$ ipython --no-banner

In [1]: import numpy as np

In [2]: from numpy import linalg as LA

In [3]: np.set_printoptions(precision=3, suppress=True, linewidth=200, legacy="1.25")

In [4]: def tidy(a):
   ...:     return np.round(a, 3) + 0
   ...: 

In [5]: J = np.loadtxt("sample0.csv", delimiter=",")

In [6]: print(J)
[[  5.  -5.   3.   3.  -2.  -3.   0.  -1.]
 [ -5.  10. -12.  -7.   8.   2.  -5.  -6.]
 [  3. -12.  18.   9. -12.   0.   9.  12.]
 [  3.  -7.   9.   5.  -6.  -1.   4.   5.]
 [ -2.   8. -12.  -6.   8.   0.  -6.  -8.]
 [ -3.   2.   0.  -1.   0.   2.   1.   2.]
 [  0.  -5.   9.   4.  -6.   1.   5.   7.]
 [ -1.  -6.  12.   5.  -8.   2.   7.  10.]]

In [7]: Uu, sig, Vh = LA.svd(J)

In [8]: print(tidy(sig))
[51.556 11.444  0.     0.     0.     0.     0.     0.   ]

In [9]: print(np.argmax(sig[:-1] / (sig[1:] + 1e-6)) + 1)
2

In [10]: M2 = Uu[:, :2] @ np.diag(sig[:2]) @ Vh[:2]

In [11]: print(tidy(np.abs(J - M2).max()))
0.0

In [12]: print(LA.matrix_rank(J, rtol=0.05))
2

In [13]: print(LA.matrix_rank(M2))
2

In [14]: X = np.load("data.npy")

In [15]: print(X)
[[0 0 0 0 0 0 0 0 1]
 [0 1 0 0 0 0 0 0 0]
 [0 0 0 0 0 0 0 1 0]
 [0 0 0 0 1 0 0 0 0]
 [0 0 0 0 0 1 0 0 0]
 [0 0 0 0 0 0 1 0 0]
 [0 0 0 1 0 0 0 0 0]
 [0 0 1 0 0 0 0 0 0]
 [1 0 0 0 0 0 0 0 0]]

In [16]: Q, evecs = LA.qr(X[:, :2])[0], LA.qr(X[:, 2:])[0]

In [17]: sig = LA.svd(Q.T @ evecs, compute_uv=False)

In [18]: print(tidy(LA.norm(Q @ Q.T - evecs @ evecs.T, 2)))
1.0

In [19]: print(sig)
[0. 0.]

In [20]: print((sig > 0.9).sum())
0

In [21]: mat = np.loadtxt("w.csv", delimiter=",")

In [22]: print(mat)
[[1.    0.5   0.25  0.125 0.062 0.031 0.016 0.008]
 [0.5   1.    0.5   0.25  0.125 0.062 0.031 0.016]
 [0.25  0.5   1.    0.5   0.25  0.125 0.062 0.031]
 [0.125 0.25  0.5   1.    0.5   0.25  0.125 0.062]
 [0.062 0.125 0.25  0.5   1.    0.5   0.25  0.125]
 [0.031 0.062 0.125 0.25  0.5   1.    0.5   0.25 ]
 [0.016 0.031 0.062 0.125 0.25  0.5   1.    0.5  ]
 [0.008 0.016 0.031 0.062 0.125 0.25  0.5   1.   ]]

In [23]: r0, g = X[2], X[5]

In [24]: print(r0 @ g)
0

In [25]: print(r0 @ r0)
1

In [26]: pr = (r0 @ g) / (r0 @ r0) * r0

In [27]: print(g - pr)
[0. 0. 0. 0. 0. 0. 1. 0. 0.]

In [28]: print(np.outer(r0, g))
[[0 0 0 0 0 0 0 0 0]
 [0 0 0 0 0 0 0 0 0]
 [0 0 0 0 0 0 0 0 0]
 [0 0 0 0 0 0 0 0 0]
 [0 0 0 0 0 0 0 0 0]
 [0 0 0 0 0 0 0 0 0]
 [0 0 0 0 0 0 0 0 0]
 [0 0 0 0 0 0 1 0 0]
 [0 0 0 0 0 0 0 0 0]]

In [29]: print(pr)
[0. 0. 0. 0. 0. 0. 0. 0. 0.]

In [30]: print((g - pr) @ r0)
0.0
